>>> import numpy as np
>>> np.set_printoptions(precision=1, suppress=True, linewidth=160)
>>> def tidy(a):
...     return np.round(a, 1) + 0
... 
>>> K = np.loadtxt("out0.csv", delimiter=",")
>>> K
array([[ 2.,  0.,  1.,  2.,  1.],
       [ 4.,  2.,  2.,  3.,  3.],
       [ 5.,  4.,  4.,  5.,  3.],
       [ 7.,  6.,  4.,  7.,  3.],
       [ 7.,  8.,  5.,  8.,  3.],
       [ 9.,  8.,  5.,  8.,  5.],
       [11.,  9.,  6., 10.,  7.],
       [12., 11.,  6., 11.,  7.],
       [13., 13.,  6., 11.,  9.],
       [14., 13.,  8., 11., 10.],
       [14., 14.,  8., 13., 11.],
       [15., 16.,  8., 14., 13.],
       [17., 17.,  9., 15., 15.],
       [19., 17., 10., 16., 17.],
       [20., 18., 11., 17., 18.],
       [22., 18., 12., 18., 20.],
       [24., 19., 12., 18., 20.],
       [24., 20., 12., 18., 20.],
       [26., 21., 13., 19., 22.],
       [27., 22., 15., 19., 22.],
       [29., 23., 15., 19., 24.],
       [30., 24., 17., 19., 26.],
       [31., 25., 17., 20., 28.],
       [32., 27., 19., 21., 28.],
       [34., 29., 21., 21., 29.]])
>>> cov = np.cov(K, rowvar=False)
>>> print(np.argsort(-K.std(axis=0).round(6), kind="stable"))
[0 4 1 3 2]
>>> tidy(np.linalg.eigvalsh(cov)[::-1])
array([296. ,   2.5,   1.3,   0.5,   0.3])
>>> tidy(K.std(axis=0))
array([9.4, 7.7, 5.3, 5.7, 8.9])
>>> tidy(np.corrcoef(K[:, 3], K[:, 1])[0, 1])
np.float64(1.0)
>>> z = K[:, 0] > np.median(K[:, 0])
>>> f = K[z].mean(axis=0) - K[~z].mean(axis=0)
>>> tidy(f)
array([16.5, 12.6,  9. ,  9.7, 15.9])
>>> ((K - K.mean(axis=0)) @ f > 0).astype(int)
array([0, 0, 0, 0, 0, 0, 0, 0, 0, 0, 0, 0, 1, 1, 1, 1, 1, 1, 1, 1, 1, 1, 1, 1, 1])
>>> q, r_ = np.linalg.qr(K)
>>> tidy(np.trace(q @ q.T))
np.float64(5.0)
>>> tidy(q @ r_)
array([[ 2.,  0.,  1.,  2.,  1.],
       [ 4.,  2.,  2.,  3.,  3.],
       [ 5.,  4.,  4.,  5.,  3.],
       [ 7.,  6.,  4.,  7.,  3.],
       [ 7.,  8.,  5.,  8.,  3.],
       [ 9.,  8.,  5.,  8.,  5.],
       [11.,  9.,  6., 10.,  7.],
       [12., 11.,  6., 11.,  7.],
       [13., 13.,  6., 11.,  9.],
       [14., 13.,  8., 11., 10.],
       [14., 14.,  8., 13., 11.],
       [15., 16.,  8., 14., 13.],
       [17., 17.,  9., 15., 15.],
       [19., 17., 10., 16., 17.],
       [20., 18., 11., 17., 18.],
       [22., 18., 12., 18., 20.],
       [24., 19., 12., 18., 20.],
       [24., 20., 12., 18., 20.],
       [26., 21., 13., 19., 22.],
       [27., 22., 15., 19., 22.],
       [29., 23., 15., 19., 24.],
       [30., 24., 17., 19., 26.],
       [31., 25., 17., 20., 28.],
       [32., 27., 19., 21., 28.],
       [34., 29., 21., 21., 29.]])
>>> q.shape, r_.shape
((25, 5), (5, 5))
>>> tidy(np.abs(np.diag(r_)))
array([101.2,   7. ,   4.2,   7.1,   6.7])
>>> print(np.allclose(r_.T @ r_, K.T @ K))
True
>>> tidy(r_)
array([[-101.2,  -85.7,  -55.7,  -73.5,  -85.1],
       [   0. ,    7. ,    0.4,    6.6,   -1.8],
       [   0. ,    0. ,   -4.2,    3.6,   -0.3],
       [   0. ,    0. ,    0. ,   -7.1,    3.4],
       [   0. ,    0. ,    0. ,    0. ,    6.7]])
>>> tidy(q.T @ q)
array([[1., 0., 0., 0., 0.],
       [0., 1., 0., 0., 0.],
       [0., 0., 1., 0., 0.],
       [0., 0., 0., 1., 0.],
       [0., 0., 0., 0., 1.]])
>>> tidy(abs(r_[0, 0])), tidy(np.linalg.norm(K[:, 0]))
(np.float64(101.2), np.float64(101.2))
